In [1]: import numpy as np

In [2]: import numpy.linalg as la

In [3]: np.set_printoptions(precision=2, suppress=True, linewidth=100, legacy="1.25")

In [4]: rnd = lambda a: np.round(a, 2) + 0

In [5]: rng = np.random.default_rng(1061)

In [6]: theta = np.sort(rng.uniform(-2, 2, 14))

In [7]: A = np.c_[theta, theta ** 2, theta ** 3] @ np.array([[3, 0, 1, 1, 2, 1, 2, 0, 1, 3, 0, 2],
   ...:     [1, 1, 0, 3, 2, 2, 0, 0, 2, 2, 0, 2],
   ...:     [0, 1, 1, 1, 2, 1, 2, 0, 0, 0, 2, 0]])

In [8]: rnd(A)
Out[8]: 
array([[ -2.18,  -2.38,  -7.26,   2.08,  -8.29,  -1.03, -14.52,   0.  ,   4.46,   0.93, -10.99,
          2.7 ],
       [ -2.23,  -1.75,  -6.1 ,   2.02,  -6.79,  -0.69, -12.21,   0.  ,   3.77,   0.48,  -8.92,
          2.13],
       [ -2.19,  -0.42,  -3.27,   1.51,  -3.36,  -0.09,  -6.55,   0.  ,   1.92,  -0.6 ,  -4.02,
          0.66],
       [ -2.14,  -0.22,  -2.73,   1.32,  -2.76,  -0.03,  -5.47,   0.  ,   1.54,  -0.78,  -3.14,
          0.38],
       [ -2.  ,   0.  ,  -2.01,   1.01,  -2.01,   0.  ,  -4.03,   0.  ,   1.01,  -1.  ,  -2.02,
          0.01],
       [ -1.77,   0.12,  -1.34,   0.63,  -1.37,  -0.03,  -2.68,   0.  ,   0.5 ,  -1.12,  -1.06,
         -0.31],
       [ -1.  ,   0.09,  -0.44,   0.  ,  -0.58,  -0.15,  -0.87,   0.  ,  -0.09,  -0.85,  -0.11,
         -0.47],
       [ -0.14,   0.  ,  -0.05,  -0.04,  -0.09,  -0.04,  -0.1 ,   0.  ,  -0.04,  -0.14,   0.  ,
         -0.09],
       [  0.53,   0.03,   0.17,   0.26,   0.4 ,   0.23,   0.34,   0.  ,   0.22,   0.56,   0.01,
          0.39],
       [  0.63,   0.05,   0.21,   0.32,   0.49,   0.29,   0.41,   0.  ,   0.28,   0.67,   0.02,
          0.48],
       [  1.6 ,   0.31,   0.56,   1.2 ,   1.55,   0.99,   1.12,   0.  ,   0.89,   1.81,   0.2 ,
          1.35],
       [  3.97,   1.97,   1.97,   4.93,   5.92,   3.95,   3.95,   0.  ,   2.97,   4.95,   1.96,
          3.96],
       [  5.02,   3.14,   2.91,   7.2 ,   8.68,   5.77,   5.81,   0.  ,   4.06,   6.45,   3.42,
          5.25],
       [  6.79,   5.69,   4.93,  11.74,  14.4 ,   9.47,   9.86,   0.  ,   6.05,   9.06,   6.84,
          7.55]])

In [9]: U, s, VT = la.svd(A, full_matrices=False)

In [10]: (s > 1e-8).sum()
Out[10]: 3

In [11]: rnd(np.cumsum(s ** 2) / np.sum(s ** 2))
Out[11]: array([0.75, 0.99, 1.  , 1.  , 1.  , 1.  , 1.  , 1.  , 1.  , 1.  , 1.  , 1.  ])

In [12]: rnd(U.T @ A @ VT.T)
Out[12]: 
array([[42.63,  0.  ,  0.  ,  0.  ,  0.  ,  0.  ,  0.  ,  0.  ,  0.  ,  0.  ,  0.  ,  0.  ],
       [ 0.  , 24.36,  0.  ,  0.  ,  0.  ,  0.  ,  0.  ,  0.  ,  0.  ,  0.  ,  0.  ,  0.  ],
       [ 0.  ,  0.  ,  4.54,  0.  ,  0.  ,  0.  ,  0.  ,  0.  ,  0.  ,  0.  ,  0.  ,  0.  ],
       [ 0.  ,  0.  ,  0.  ,  0.  ,  0.  ,  0.  ,  0.  ,  0.  ,  0.  ,  0.  ,  0.  ,  0.  ],
       [ 0.  ,  0.  ,  0.  ,  0.  ,  0.  ,  0.  ,  0.  ,  0.  ,  0.  ,  0.  ,  0.  ,  0.  ],
       [ 0.  ,  0.  ,  0.  ,  0.  ,  0.  ,  0.  ,  0.  ,  0.  ,  0.  ,  0.  ,  0.  ,  0.  ],
       [ 0.  ,  0.  ,  0.  ,  0.  ,  0.  ,  0.  ,  0.  ,  0.  ,  0.  ,  0.  ,  0.  ,  0.  ],
       [ 0.  ,  0.  ,  0.  ,  0.  ,  0.  ,  0.  ,  0.  ,  0.  ,  0.  ,  0.  ,  0.  ,  0.  ],
       [ 0.  ,  0.  ,  0.  ,  0.  ,  0.  ,  0.  ,  0.  ,  0.  ,  0.  ,  0.  ,  0.  ,  0.  ],
       [ 0.  ,  0.  ,  0.  ,  0.  ,  0.  ,  0.  ,  0.  ,  0.  ,  0.  ,  0.  ,  0.  ,  0.  ],
       [ 0.  ,  0.  ,  0.  ,  0.  ,  0.  ,  0.  ,  0.  ,  0.  ,  0.  ,  0.  ,  0.  ,  0.  ],
       [ 0.  ,  0.  ,  0.  ,  0.  ,  0.  ,  0.  ,  0.  ,  0.  ,  0.  ,  0.  ,  0.  ,  0.  ]])

In [13]: rnd(s / s[0])
Out[13]: array([1.  , 0.57, 0.11, 0.  , 0.  , 0.  , 0.  , 0.  , 0.  , 0.  , 0.  , 0.  ])

In [14]: rnd(U.T @ U)
Out[14]: 
array([[1., 0., 0., 0., 0., 0., 0., 0., 0., 0., 0., 0.],
       [0., 1., 0., 0., 0., 0., 0., 0., 0., 0., 0., 0.],
       [0., 0., 1., 0., 0., 0., 0., 0., 0., 0., 0., 0.],
       [0., 0., 0., 1., 0., 0., 0., 0., 0., 0., 0., 0.],
       [0., 0., 0., 0., 1., 0., 0., 0., 0., 0., 0., 0.],
       [0., 0., 0., 0., 0., 1., 0., 0., 0., 0., 0., 0.],
       [0., 0., 0., 0., 0., 0., 1., 0., 0., 0., 0., 0.],
       [0., 0., 0., 0., 0., 0., 0., 1., 0., 0., 0., 0.],
       [0., 0., 0., 0., 0., 0., 0., 0., 1., 0., 0., 0.],
       [0., 0., 0., 0., 0., 0., 0., 0., 0., 1., 0., 0.],
       [0., 0., 0., 0., 0., 0., 0., 0., 0., 0., 1., 0.],
       [0., 0., 0., 0., 0., 0., 0., 0., 0., 0., 0., 1.]])

In [15]: rnd(np.abs(VT[0]))
Out[15]: array([0.24, 0.17, 0.26, 0.22, 0.5 , 0.24, 0.53, 0.  , 0.06, 0.23, 0.36, 0.14])

In [16]: np.allclose(U * s @ VT, A)
Out[16]: True
